% python3 -q
>>> import numpy as np
>>> import numpy.linalg as la
>>> np.set_printoptions(precision=2, suppress=True, linewidth=120, floatmode="fixed")
>>> def rnd(a):
...     return np.round(a, 2) + 0
... 
>>> J = np.loadtxt("case14.csv", delimiter=",")
>>> rnd(J)
array([[ 0.93,  0.19, -0.12,  0.00,  0.12],
       [ 0.19,  0.04, -0.02,  0.00,  0.02],
       [-0.12, -0.02,  0.02,  0.00, -0.02],
       [ 0.00,  0.00,  0.00,  0.00,  0.00],
       [ 0.12,  0.02, -0.02,  0.00,  0.02]])
>>> # splits into 2 blocks
>>> np.flatnonzero(la.matrix_power((J != 0) + (J.T != 0) + np.eye(5), 5)[3])
array([3])
>>> rnd(la.det(J))
np.float64(0.0)
>>> (J != 0).astype(int)
array([[1, 1, 1, 0, 1],
       [1, 1, 1, 0, 1],
       [1, 1, 1, 0, 1],
       [0, 0, 0, 0, 0],
       [1, 1, 1, 0, 1]])
>>> rnd(J @ J)
array([[ 0.93,  0.19, -0.12,  0.00,  0.12],
       [ 0.19,  0.04, -0.02,  0.00,  0.02],
       [-0.12, -0.02,  0.02,  0.00, -0.02],
       [ 0.00,  0.00,  0.00,  0.00,  0.00],
       [ 0.12,  0.02, -0.02,  0.00,  0.02]])
>>> rnd(np.sort(la.eigvals(J).real))
array([0.00, 0.00, 0.00, 0.00, 1.00])
>>> rnd(np.abs(J).max())
np.float64(0.93)
>>> np.count_nonzero(J)
np.int64(16)
>>> np.unravel_index(np.abs(J).argmax(), J.shape)
(np.int64(0), np.int64(0))
>>> np.zeros(5, 5)
Traceback (most recent call last):
  File "<python-input-15>", line 1, in <module>
    np.zeros(5, 5)
    ~~~~~~~~^^^^^^
TypeError: Cannot interpret '5' as a data type
>>> rnd(J.sum(axis=0))
array([ 1.12,  0.22, -0.15,  0.00,  0.15])
>>> rnd(la.norm(J))
np.float64(1.0)
